In [1]: import numpy as np

In [2]: np.set_printoptions(suppress=True, linewidth=160)

In [3]: F = np.load("m.npy")

In [4]: F
Out[4]: 
array([[-14.85, -16.24,   2.48],
       [-12.55, -13.66,   2.59],
       [-11.88, -12.9 ,   2.61],
       [-10.94, -11.84,   2.63],
       [-10.66, -11.53,   2.63],
       [ -8.42,  -9.  ,   2.58],
       [ -6.85,  -7.22,   2.47],
       [ -5.07,  -5.21,   2.23],
       [ -3.83,  -3.81,   1.96],
       [ -3.54,  -3.48,   1.88],
       [ -1.9 ,  -1.67,   1.24],
       [ -1.89,  -1.67,   1.24],
       [ -1.67,  -1.44,   1.13],
       [  0.13,   0.06,  -0.06],
       [  0.29,   0.13,  -0.1 ],
       [  0.58,   0.24,  -0.1 ],
       [  0.79,   0.32,  -0.06],
       [  0.99,   0.39,   0.01],
       [  1.4 ,   0.56,   0.2 ],
       [  1.97,   0.84,   0.55],
       [  4.07,   2.05,   2.05],
       [  4.28,   2.18,   2.21],
       [  4.86,   2.55,   2.65],
       [  4.87,   2.56,   2.66],
       [  9.14,   5.55,   5.91],
       [  9.77,   6.01,   6.39],
       [ 11.89,   7.61,   7.99],
       [ 12.4 ,   8.  ,   8.37],
       [ 13.73,   9.03,   9.37],
       [ 16.66,  11.33,  11.55],
       [ 19.35,  13.48,  13.53]])

In [5]: C = F[[8, 23]].astype(float)

In [6]: for _ in range(6):
   ...:     idx = np.linalg.norm(F[:, None] - C, axis=-1).argmin(axis=1)
   ...:     C = np.array([F[idx == j].mean(axis=0) for j in range(2)])
   ...: 

In [7]: idx
Out[7]: array([0, 0, 0, 0, 0, 0, 0, 0, 0, 0, 0, 0, 0, 1, 1, 1, 1, 1, 1, 1, 1, 1, 1, 1, 1, 1, 1, 1, 1, 1, 1])

In [8]: np.bincount(idx)
Out[8]: array([13, 18])

In [9]: C.round(2)
Out[9]: 
array([[-7.23, -7.67,  2.13],
       [ 6.51,  4.05,  4.06]])

In [10]: np.abs(C[1] - C[0]).argmax()
Out[10]: np.int64(0)

In [11]: W0 = np.load("case12.npy")

In [12]: W0
Out[12]: 
array([[ 1,  0,  0,  0],
       [ 0, -2,  0,  0],
       [ 0,  0,  0,  0],
       [ 0,  0,  0, -3]])

In [13]: ev, vecs = np.linalg.eigh(W0)

In [14]: x = np.array([-2, 2, 2, 1])

In [15]: np.round(np.linalg.eigvalsh(W0[1:, 1:]), 2)
Out[15]: array([-3., -2.,  0.])

In [16]: vecs * np.maximum(ev, 0) @ vecs.T
Out[16]: 
array([[1., 0., 0., 0.],
       [0., 0., 0., 0.],
       [0., 0., 0., 0.],
       [0., 0., 0., 0.]])

In [17]: np.round(np.linalg.svd(W0, compute_uv=False), 2)
Out[17]: array([3., 2., 1., 0.])

In [18]: W0[:, 2] @ W0[:, 1]
Out[18]: np.int64(0)

In [19]: W0.T @ W0
Out[19]: 
array([[1, 0, 0, 0],
       [0, 4, 0, 0],
       [0, 0, 0, 0],
       [0, 0, 0, 9]])

In [20]: m1 = np.load("dump.npy")

In [21]: m1
Out[21]: 
array([[-0.86, -0.39,  0.04,  0.36,  0.68],
       [-0.39, -1.14, -0.45,  0.1 , -0.96],
       [ 0.04, -0.45, -1.36, -0.05, -0.18],
       [ 0.36,  0.1 , -0.05, -1.81, -0.13],
       [ 0.68, -0.96, -0.18, -0.13,  0.17]])

In [22]: # symmetric, so the eigenvalues are real

In [23]: other = np.array([[2, 1], [0, 2], [3, 0], [0, 1], [1, 2]])

In [24]: np.vstack([m1, other.T]).shape
Out[24]: (7, 5)

In [25]: np.round(m1 @ other, 2)
Out[25]: 
array([[-0.92,  0.08],
       [-3.09, -4.49],
       [-4.18, -1.27],
       [ 0.44, -1.51],
       [ 0.99, -1.03]])

In [26]: np.round(other.T @ m1.T, 2)
Out[26]: 
array([[-0.92, -3.09, -4.18,  0.44,  0.99],
       [ 0.08, -4.49, -1.27, -1.51, -1.03]])

In [27]: np.linalg.matrix_rank(m1 @ other)
Out[27]: np.int64(2)

In [28]: np.round(np.einsum("ik,kj->ij", m1, other), 2)
Out[28]: 
array([[-0.92,  0.08],
       [-3.09, -4.49],
       [-4.18, -1.27],
       [ 0.44, -1.51],
       [ 0.99, -1.03]])

In [29]: np.round(np.einsum("ik,kj->ji", m1, other), 2)
Out[29]: 
array([[-0.92, -3.09, -4.18,  0.44,  0.99],
       [ 0.08, -4.49, -1.27, -1.51, -1.03]])

In [30]: np.round(np.einsum("ij->j", m1), 2)
Out[30]: array([-0.17, -2.84, -2.  , -1.53, -0.42])

In [31]: other @ m1
ValueError: matmul: Input operand 1 has a mismatch in its core dimension 0, with gufunc signature (n?,k),(k,m?)->(n?,m?) (size 5 is different from 2)
